In [1]: import numpy as np

In [2]: np.set_printoptions(precision=1, suppress=True, linewidth=160)

In [3]: def rd(a):
   ...:     return np.round(a, 1) + 0
   ...: 

In [4]: M2 = np.array([[2], [-2], [1], [0], [0], [1]])

In [5]: W2 = np.array([[3, 2, -1, 1, -2, -3, 1, -2, 2, 0, 0, 2]])

In [6]: rng = np.random.default_rng(46030)

In [7]: E = M2 @ W2 + 0.3 * rng.normal(size=(6, 12))

In [8]: rd(E)
Out[8]: 
array([[ 6.5,  3.9, -2. ,  2.2, -4.1, -5.6,  2.2, -3.8,  4.5, -0.4, -0.3,  3.8],
       [-6.3, -3.5,  2.1, -2.2,  4.1,  5.5, -2.2,  3.8, -3.6, -0.1,  0.7, -4.3],
       [ 3.7,  2.1, -0.8,  1.1, -2.2, -3.3,  0.9, -2. ,  2. , -0.2, -0.2,  2.1],
       [ 0. ,  0.4,  0.7,  0.1, -0.4, -0.6,  0.2,  0.4, -0.3, -0.1,  0. , -0.5],
       [ 0.5,  0.3,  0. , -0.9,  0.1,  0. ,  0.3,  0.2, -0.1, -0.2,  0. ,  0.3],
       [ 3.1,  2. , -1.1,  1.4, -2.2, -3.2,  1. , -2.3,  2.2,  0.3,  0.2,  2.1]])

In [9]: Uu, sigma, Vh = np.linalg.svd(E)

In [10]: rd(sigma)
Out[10]: array([20.6,  1.4,  1.3,  0.9,  0.6,  0.4])

In [11]: np.argmax(sigma[:-1] / (sigma[1:] + 1e-6)) + 1
Out[11]: np.int64(1)

In [12]: M2 = Uu[:, :1] @ np.diag(sigma[:1]) @ Vh[:1]

In [13]: rd(np.abs(E - M2).max())
Out[13]: np.float64(0.9)

In [14]: rd(np.linalg.norm(E, 2) / np.linalg.norm(E))
Out[14]: np.float64(1.0)

In [15]: arr = np.load("w.npy")

In [16]: arr
Out[16]: 
array([[ 0., -2.,  0.,  0.],
       [-2.,  2., -2.,  0.],
       [ 0., -2.,  1., -2.],
       [ 0.,  0., -2.,  2.]])

In [17]: [round(float(np.linalg.det(arr[:i, :i])), 2) + 0 for i in range(1, 5)]
Out[17]: [0.0, -4.0, -4.0, 8.0]

In [18]: rd(np.linalg.eigvalsh(arr).min())
Out[18]: np.float64(-2.0)

In [19]: np.all(np.linalg.eigvalsh(arr) > 0)
Out[19]: np.False_

In [20]: ev, V = np.linalg.eigh(arr)

In [21]: rd(V @ np.diag(ev) @ V.T)
Out[21]: 
array([[ 0., -2.,  0.,  0.],
       [-2.,  2., -2.,  0.],
       [ 0., -2.,  1., -2.],
       [ 0.,  0., -2.,  2.]])

In [22]: rd(np.abs(V[:, -1]))
Out[22]: array([0.3, 0.6, 0.6, 0.4])

In [23]: rd(V.T @ arr @ V)
Out[23]: 
array([[-2. ,  0. ,  0. ,  0. ],
       [ 0. , -0.3,  0. ,  0. ],
       [ 0. ,  0. ,  2.6,  0. ],
       [ 0. ,  0. ,  0. ,  4.7]])

In [24]: rd(np.linalg.svd(arr, compute_uv=False))
Out[24]: array([4.7, 2.6, 2. , 0.3])

In [25]: rd(ev)
Out[25]: array([-2. , -0.3,  2.6,  4.7])

In [26]: (ev > 1e-8).sum(), (ev < -1e-8).sum()
Out[26]: (np.int64(2), np.int64(2))

In [27]: np.abs(V[:, -1]).round(6).argmax()
Out[27]: np.int64(1)

In [28]: ev, V = np.linalg.eigh(arr)

In [29]: vec = np.array([6, 6, 6, 2])

In [30]: rd(V * np.maximum(ev, 0) @ V.T)
Out[30]: 
array([[ 0.8, -1.4,  0.5,  0.2],
       [-1.4,  2.6, -1.4,  0.3],
       [ 0.5, -1.4,  1.7, -1.6],
       [ 0.2,  0.3, -1.6,  2.2]])

In [31]: (np.sign(V[:, -1].round(6)) == np.sign(V[0, -1].round(6))).astype(int)
Out[31]: array([1, 0, 1, 0])

In [32]: np.abs(arr).sum(axis=1).max(), rd(np.abs(ev).max())
Out[32]: (np.float64(6.0), np.float64(4.7))

In [33]: lab = rng.permutation(4)

In [34]: lab
Out[34]: array([1, 2, 3, 0])

In [35]: M2 = arr[lab][:, lab]

In [36]: np.allclose(M2, arr)
Out[36]: False

In [37]: np.trace(M2)
Out[37]: np.float64(5.0)
